>>> import numpy as np
>>> np.set_printoptions(precision=3, suppress=True, linewidth=160)
>>> X = np.load("a.npy")
>>> X
array([[ -0.7,  -0.9,   0.3,   0.2,  -0.5,  -0.4,  -0.7],
       [  0.1,   0.3,   0.6,   0.7,   1.5,   1. ,   0.3],
       [ 16. , -14. , -18. ,   4. , -12. , -16. , -20. ],
       [ -2. ,   1.1,   0.7,   1.8,   0.3,   0. ,  -0.6],
       [  0.1,   0. ,   1.3,  -0.2,   0. ,  -0.8,   0.6],
       [ -0.2,  -0.6,  -0.2,  -1.1,   0.3,  -0.1,  -0.5],
       [  0.8,  -1.7,   0.6,   0. ,   2. ,   1.5,  -1.1],
       [ -0.4,   0.6,  -0.4,  -1.3,  -0.4,  -0.3,   1.2],
       [  1.2,   0.6,  -0.4,  -1.7,   0. ,  -1.1,   0.8],
       [ -0.3,   1. ,   0.9,   0.3,   0.4,   0.3,  -0.5],
       [ -0.2,   0.8,   1.3,  -0.8,   0.9,   1. ,  -0.3],
       [  2.1,   1.3,  -0.2,  -0.7,   1.3,   0.5,   1.3],
       [ -1.4,  -0.3,   1.5,  -0.1,  -0.7,   0.4,  -1.4],
       [ -0.5,  -2.4,   1.5,  -1.1,  -0.9,  -1.1,  -0.7],
       [  0.1,  -0.2,  -1.3,   0.6,  -0.1,  -0.3,   1.3],
       [  0.4,   1.1,   0.4,  -1. ,   0.5,   0.2,   0.5],
       [ -0.2,   0.2,   0.7,   0.5,  -1. ,   1.1,  -2.3],
       [ -0.1,   1.6,  -2.4,   0.1,  -1. ,  -0.6,  -0.1],
       [ -1.6,   1.7,  -0.8,   0.6,  -1.4,  -1.1,   1. ],
       [  0.4,   1.6,   0.3,   0.5,   0.6,  -0.5,   1.3],
       [ -1.3,   0.4,  -0.1,   0.5,  -0.5,  -1.5,  -1. ]])
>>> cen = X - X.mean(axis=0)
>>> V = np.linalg.svd(cen)[2][:1]
>>> out = cen - cen @ V.T @ V
>>> np.round(np.linalg.norm(out) / np.linalg.norm(cen), 3)
np.float64(0.257)
>>> np.cov(cen @ V.T, rowvar=False)
array(77.387)
>>> np.diag(V.T @ V)
array([0.159, 0.129, 0.206, 0.01 , 0.092, 0.157, 0.247])
>>> cen = (X - X.mean(axis=0)) / X.std(axis=0)
>>> np.argwhere(np.abs(cen) > 2)
array([[2, 0],
       [2, 1],
       [2, 2],
       [2, 3],
       [2, 4],
       [2, 5],
       [2, 6]])
>>> c = np.linalg.lstsq(np.delete(cen, 5, axis=1), cen[:, 5])[0]
>>> np.abs(c).argmax()
np.int64(4)
>>> c
array([-0.259,  0.214,  0.185, -0.056,  0.643, -0.325])
>>> E = np.load("m.npy")
>>> E
array([[ 3., -3.,  0.,  0.,  0.],
       [-3.,  0., -3.,  0.,  0.],
       [ 0., -3.,  1., -3.,  0.],
       [ 0.,  0., -3.,  1., -3.],
       [ 0.,  0.,  0., -3.,  1.]])
>>> out = np.array([[1, 0, 0], [2, 2, 2], [2, 0, 0], [1, 0, 1], [1, 0, 0]])
>>> np.vstack([E, out.T]).shape
(8, 5)
>>> np.linalg.matrix_rank(np.vstack([E, out.T]))
np.int64(5)
>>> np.einsum("ik,kj->ji", E, out)
array([[-3., -9., -7., -8., -2.],
       [-6.,  0., -6.,  0.,  0.],
       [-6.,  0., -9.,  1., -3.]])
>>> E @ out
array([[-3., -6., -6.],
       [-9.,  0.,  0.],
       [-7., -6., -9.],
       [-8.,  0.,  1.],
       [-2.,  0., -3.]])
>>> vec = np.array([3, 0, 1, 2, 3])
>>> y = E @ vec
>>> y
array([  9., -12.,  -5., -10.,  -3.])
>>> np.linalg.solve(E, -2 * y)
array([-6., -0., -2., -4., -6.])
>>> np.linalg.solve(E.T, E[4])
array([ 0., -0.,  0., -0.,  1.])
>>> np.einsum("ii->", E)
np.float64(6.0)
>>> np.poly(E)
array([   1.,   -6.,  -24.,  134.,  102., -369.])
>>> np.kron(np.eye(2, dtype=int), E)
array([[ 3., -3.,  0.,  0.,  0.,  0., -0.,  0.,  0.,  0.],
       [-3.,  0., -3.,  0.,  0., -0.,  0., -0.,  0.,  0.],
       [ 0., -3.,  1., -3.,  0.,  0., -0.,  0., -0.,  0.],
       [ 0.,  0., -3.,  1., -3.,  0.,  0., -0.,  0., -0.],
       [ 0.,  0.,  0., -3.,  1.,  0.,  0.,  0., -0.,  0.],
       [ 0., -0.,  0.,  0.,  0.,  3., -3.,  0.,  0.,  0.],
       [-0.,  0., -0.,  0.,  0., -3.,  0., -3.,  0.,  0.],
       [ 0., -0.,  0., -0.,  0.,  0., -3.,  1., -3.,  0.],
       [ 0.,  0., -0.,  0., -0.,  0.,  0., -3.,  1., -3.],
       [ 0.,  0.,  0., -0.,  0.,  0.,  0.,  0., -3.,  1.]])
>>> np.linalg.eigvals(E)
array([-4.344, -1.94 ,  1.564,  6.215,  4.505])
>>> f = np.array([2, 1, 1])
>>> rng = np.random.default_rng(355)
>>> J = np.outer(rng.normal(size=30), f) + 0.1 * rng.normal(size=(30, 3))
>>> J
array([[-1.799, -0.853, -0.631],
       [-1.186, -0.583, -0.547],
       [ 2.508,  0.974,  1.151],
       [ 1.058,  0.698,  0.604],
       [ 1.909,  0.883,  0.904],
       [ 1.644,  0.755,  0.944],
       [-1.763, -1.067, -0.856],
       [ 0.208,  0.203,  0.278],
       [-4.571, -2.356, -2.252],
       [-0.253, -0.178, -0.154],
       [-1.154, -0.427, -0.532],
       [ 1.897,  1.067,  0.728],
       [ 1.243,  0.556,  0.469],
       [-2.674, -1.445, -1.365],
       [ 2.538,  1.303,  1.208],
       [ 0.487,  0.101,  0.231],
       [ 0.413,  0.461,  0.196],
       [-0.567, -0.356, -0.381],
       [ 3.333,  1.76 ,  1.782],
       [-1.863, -0.936, -0.885],
       [ 1.948,  1.15 ,  0.98 ],
       [-1.291, -0.641, -0.703],
       [-3.17 , -1.596, -1.831],
       [ 0.963,  0.527,  0.585],
       [ 0.354,  0.128,  0.103],
       [ 1.445,  0.711,  0.608],
       [-0.344, -0.21 , -0.181],
       [ 3.791,  1.997,  2.075],
       [ 3.537,  1.864,  1.723],
       [ 1.712,  0.944,  1.   ]])
>>> d = np.linalg.norm(J[:, None] - J[None], axis=-1)
>>> np.flatnonzero(d[11] < d.mean() / 2)
array([ 2,  3,  4,  5, 11, 12, 14, 20, 23, 25, 29])
>>> np.unravel_index(d.round(6).argmax(), d.shape)
(np.int64(8), np.int64(27))
>>> d.mean(axis=1).argmax()
np.int64(8)
>>> np.round(np.linalg.norm(J, 1), 3), np.round(np.linalg.norm(J, np.inf), 3)
(np.float64(51.622), np.float64(9.179))
>>> np.round(np.linalg.norm(J, 2), 3)
np.float64(13.86)
>>> np.round(np.linalg.norm(J, "nuc"), 3)
np.float64(14.945)
>>> round(float(J[29] @ J[4]), 3)
5.007
>>> np.linalg.norm(J, axis=1).argmax()
np.int64(8)
>>> vec = np.array([1, 0, 3])
>>> y = J @ vec
>>> c, lr = np.zeros(3), 1 / np.linalg.norm(J, 2) ** 2
>>> for i in range(6):
...     c -= lr * J.T @ (J @ c - y)
...     if i % 1 == 0: print(i, round(np.linalg.norm(J @ c - y), 3))
... 
0 1.307
1 1.305
2 1.303
3 1.301
4 1.299
5 1.297
>>> c
array([1.646, 0.846, 0.854])
>>> np.round(np.linalg.cond(J), 3)
np.float64(26.731)
>>> gram = np.cov(J, rowvar=False)
>>> np.polyfit(J[:, 0], J[:, 2], 1)
array([0.503, 0.002])
>>> gram
array([[4.238, 2.179, 2.131],
       [2.179, 1.133, 1.099],
       [2.131, 1.099, 1.085]])
>>> np.median(J, axis=0)
array([0.45 , 0.332, 0.254])
>>> gram.shape
(3, 3)
>>> np.linalg.eigvalsh(gram)[::-1]
array([6.435, 0.011, 0.009])
>>> np.corrcoef(J.T)
array([[1.   , 0.994, 0.994],
       [0.994, 1.   , 0.992],
       [0.994, 0.992, 1.   ]])
>>> np.argsort(-J.std(axis=0).round(6), kind="stable")
array([0, 1, 2])
>>> np.linalg.matrix_rank(J, rtol=0.1)
np.int64(1)
>>> np.argsort(-np.linalg.norm(J, axis=0).round(6), kind="stable")[:3]
array([0, 1, 2])
>>> round(np.log10(np.linalg.cond(J)))
1
>>> feats = np.array([[0.6, -0.6, -2.0], [1.4, 1.1, 5.5], [-0.6, -0.5, -7.0]])
>>> out = np.linalg.inv(feats)
>>> (np.abs(out) > 1e-9).astype(int)
array([[1, 1, 1],
       [1, 1, 1],
       [1, 1, 1]])
>>> np.round(feats @ out, 3) + 0
array([[1., 0., 0.],
       [0., 1., 0.],
       [0., 0., 1.]])
>>> out
array([[ 0.729,  0.471,  0.162],
       [-0.957,  0.795,  0.898],
       [ 0.006, -0.097, -0.221]])
>>> f, g = feats[0], feats[2]
>>> round(float(f @ g), 3)
13.94
>>> p = (f @ g) / (f @ f) * f
>>> g - p
array([-2.372,  1.272, -1.093])
>>> np.round(np.linalg.norm(f + g) ** 2 + np.linalg.norm(f - g) ** 2, 3)
np.float64(108.66)
>>> p
array([ 1.772, -1.772, -5.907])
>>> np.round((g - p) @ f, 3)
np.float64(0.0)
>>> vec = np.array([0, -1, 1])
>>> np.sign((feats @ vec).round(6))
array([-1.,  1., -1.])
>>> feats @ (2 * vec)
array([ -2.8,   8.8, -13. ])
>>> feats @ np.eye(3)[1]
array([-0.6,  1.1, -0.5])
>>> feats @ vec
array([-1.4,  4.4, -6.5])
>>> np.einsum("ij,j->i", feats, vec)
array([-1.4,  4.4, -6.5])
>>> np.linalg.norm(feats @ vec) <= np.linalg.norm(feats, 2) * np.linalg.norm(vec) + 1e-9
np.True_
>>> vec = np.array([1, 2, 2])
>>> y = feats @ vec
>>> c, lr = np.zeros(3), 1 / np.linalg.norm(feats, 2) ** 2
>>> for i in range(8):
...     c -= lr * feats.T @ (feats @ c - y)
...     if i % 2 == 0: print(i, round(np.linalg.norm(feats @ c - y), 3))
... 
0 1.441
2 1.414
4 1.387
6 1.362
>>> round(np.linalg.cond(feats), 3)
np.float64(14.392)
>>> K = np.load("data.npy")
>>> K
array([[ 1.,  1.,  3.,  1.,  0.,  0.,  0.],
       [ 0.,  1.,  0.,  0.,  0.,  0.,  0.],
       [ 3.,  0.,  1.,  2.,  0.,  0.,  0.],
       [ 3.,  1.,  2.,  3.,  0.,  0.,  0.],
       [ 0.,  0.,  0.,  0.,  3., -1.,  3.],
       [ 0.,  0.,  0.,  0., -1.,  0., -3.],
       [ 0.,  0.,  0.,  0.,  2.,  1.,  2.]])
>>> # 2 groups of indices that never mix
>>> K @ K
array([[13.,  3.,  8., 10.,  0.,  0.,  0.],
       [ 0.,  1.,  0.,  0.,  0.,  0.,  0.],
       [12.,  5., 14., 11.,  0.,  0.,  0.],
       [18.,  7., 17., 16.,  0.,  0.,  0.],
       [ 0.,  0.,  0.,  0., 16.,  0., 18.],
       [ 0.,  0.,  0.,  0., -9., -2., -9.],
       [ 0.,  0.,  0.,  0.,  9.,  0.,  7.]])
>>> (K != 0).astype(int)
array([[1, 1, 1, 1, 0, 0, 0],
       [0, 1, 0, 0, 0, 0, 0],
       [1, 0, 1, 1, 0, 0, 0],
       [1, 1, 1, 1, 0, 0, 0],
       [0, 0, 0, 0, 1, 1, 1],
       [0, 0, 0, 0, 1, 0, 1],
       [0, 0, 0, 0, 1, 1, 1]])
>>> round(float(np.linalg.det(K)), 3)
-70.0
>>> (np.linalg.matrix_power((K != 0) + (K.T != 0) + np.eye(7), 7) > 0).astype(int)
array([[1, 1, 1, 1, 0, 0, 0],
       [1, 1, 1, 1, 0, 0, 0],
       [1, 1, 1, 1, 0, 0, 0],
       [1, 1, 1, 1, 0, 0, 0],
       [0, 0, 0, 0, 1, 1, 1],
       [0, 0, 0, 0, 1, 1, 1],
       [0, 0, 0, 0, 1, 1, 1]])
>>> np.round(np.sort(np.linalg.eigvals(K).real), 3) + 0
array([-1.86 ,  0.   ,  0.   ,  0.601,  1.   ,  5.   ,  6.259])
>>> out = K / np.sqrt((K ** 2).mean(axis=1, keepdims=True))
>>> np.linalg.norm(out, axis=1)
array([2.646, 2.646, 2.646, 2.646, 2.646, 2.646, 2.646])
>>> labels = rng.permutation(7)
>>> out = K[:, labels] * rng.choice([-1, 1], 7)
>>> out
array([[-3.,  0.,  1., -1., -0., -1.,  0.],
       [-0.,  0.,  1., -0., -0., -0.,  0.],
       [-1.,  0.,  0., -3., -0., -2.,  0.],
       [-2.,  0.,  1., -3., -0., -3.,  0.],
       [-0.,  3.,  0., -0.,  1., -0.,  3.],
       [-0., -1.,  0., -0., -0., -0., -3.],
       [-0.,  2.,  0., -0., -1., -0.,  2.]])
>>> left, _, VT = np.linalg.svd(K.T @ out)
>>> np.round(np.linalg.lstsq(K, out)[0], 3) + 0
array([[ 0.,  0.,  0., -1.,  0.,  0.,  0.],
       [ 0.,  0.,  1.,  0.,  0.,  0.,  0.],
       [-1.,  0.,  0.,  0.,  0.,  0.,  0.],
       [ 0.,  0.,  0.,  0.,  0., -1.,  0.],
       [ 0.,  1.,  0.,  0.,  0.,  0.,  0.],
       [ 0.,  0.,  0.,  0., -1.,  0.,  0.],
       [ 0.,  0.,  0.,  0.,  0.,  0.,  1.]])
>>> W0 = np.loadtxt("w.csv", delimiter=",")
>>> W0
array([[ 1., -3.,  2.],
       [ 4., -3.,  0.],
       [ 4., -1., -1.],
       [ 3., -1.,  2.],
       [ 0.,  0.,  4.],
       [ 3., -1.,  3.],
       [ 2., -1.,  6.],
       [ 2.,  1.,  4.],
       [ 0.,  4.,  7.],
       [ 2.,  6.,  7.],
       [ 5.,  4.,  6.],
       [ 4.,  4.,  8.],
       [ 6.,  1.,  9.],
       [ 9., -2.,  9.],
       [ 6., -2., 12.],
       [ 5.,  1., 10.],
       [ 4.,  2.,  9.],
       [ 5.,  2., 12.],
       [ 4.,  2., 11.],
       [ 1.,  5.,  8.],
       [ 4.,  4., 11.],
       [ 6.,  5.,  8.],
       [ 3.,  2.,  7.],
       [ 3.,  1.,  4.],
       [ 2., -2.,  5.],
       [ 2.,  1.,  4.],
       [ 5.,  2.,  1.],
       [ 8.,  2.,  2.],
       [ 7.,  4.,  3.]])
>>> # rows 7 and 25 are equal
>>> cen = W0 - W0.mean(axis=0)
>>> left, s, VT = np.linalg.svd(cen, full_matrices=False)
>>> np.abs(VT[-1])
array([0.846, 0.439, 0.302])
>>> VT[0] * np.sign(VT[0, np.abs(VT[0]).argmax()])
array([0.146, 0.353, 0.924])
>>> np.abs(left[:, 0]).argmax()
np.int64(2)
>>> (np.sign(left[:, 0]) == np.sign(left[0, 0])).astype(int)
array([1, 1, 1, 1, 1, 1, 1, 1, 0, 0, 0, 0, 0, 0, 0, 0, 0, 0, 0, 0, 0, 0, 0, 1, 1, 1, 1, 1, 1])
>>> s ** 2 / (s ** 2).sum()
array([0.596, 0.224, 0.179])
>>> np.searchsorted(np.cumsum(s ** 2) / (s ** 2).sum(), 0.9) + 1
np.int64(3)
>>> np.linalg.matrix_rank(cen)
np.int64(3)
>>> np.round(cen.mean(axis=0), 3) + 0
array([0., 0., 0.])
>>> labels = W0[:, 2] > np.median(W0[:, 2])
>>> f = W0[labels].mean(axis=0) - W0[~labels].mean(axis=0)
>>> labels.astype(int)
array([0, 0, 0, 0, 0, 0, 0, 0, 1, 1, 0, 1, 1, 1, 1, 1, 1, 1, 1, 1, 1, 1, 1, 0, 0, 0, 0, 0, 0])
>>> ((W0 - W0.mean(axis=0)) @ f > 0).astype(int)
array([0, 0, 0, 0, 0, 0, 0, 0, 1, 1, 1, 1, 1, 1, 1, 1, 1, 1, 1, 1, 1, 1, 1, 0, 0, 0, 0, 0, 0])
>>> f
array([0.814, 2.229, 6.143])
>>> cen = W0 - W0.mean(axis=0)
>>> V = np.linalg.svd(cen)[2][:1]
>>> out = cen - cen @ V.T @ V
>>> (cen @ V.T).std(axis=0)
array([3.776])
>>> out.std(axis=0)
array([2.117, 2.119, 0.828])
>>> np.diag(V.T @ V)
array([0.021, 0.125, 0.854])
>>> np.round(np.linalg.norm(out) / np.linalg.norm(cen), 3)
np.float64(0.635)
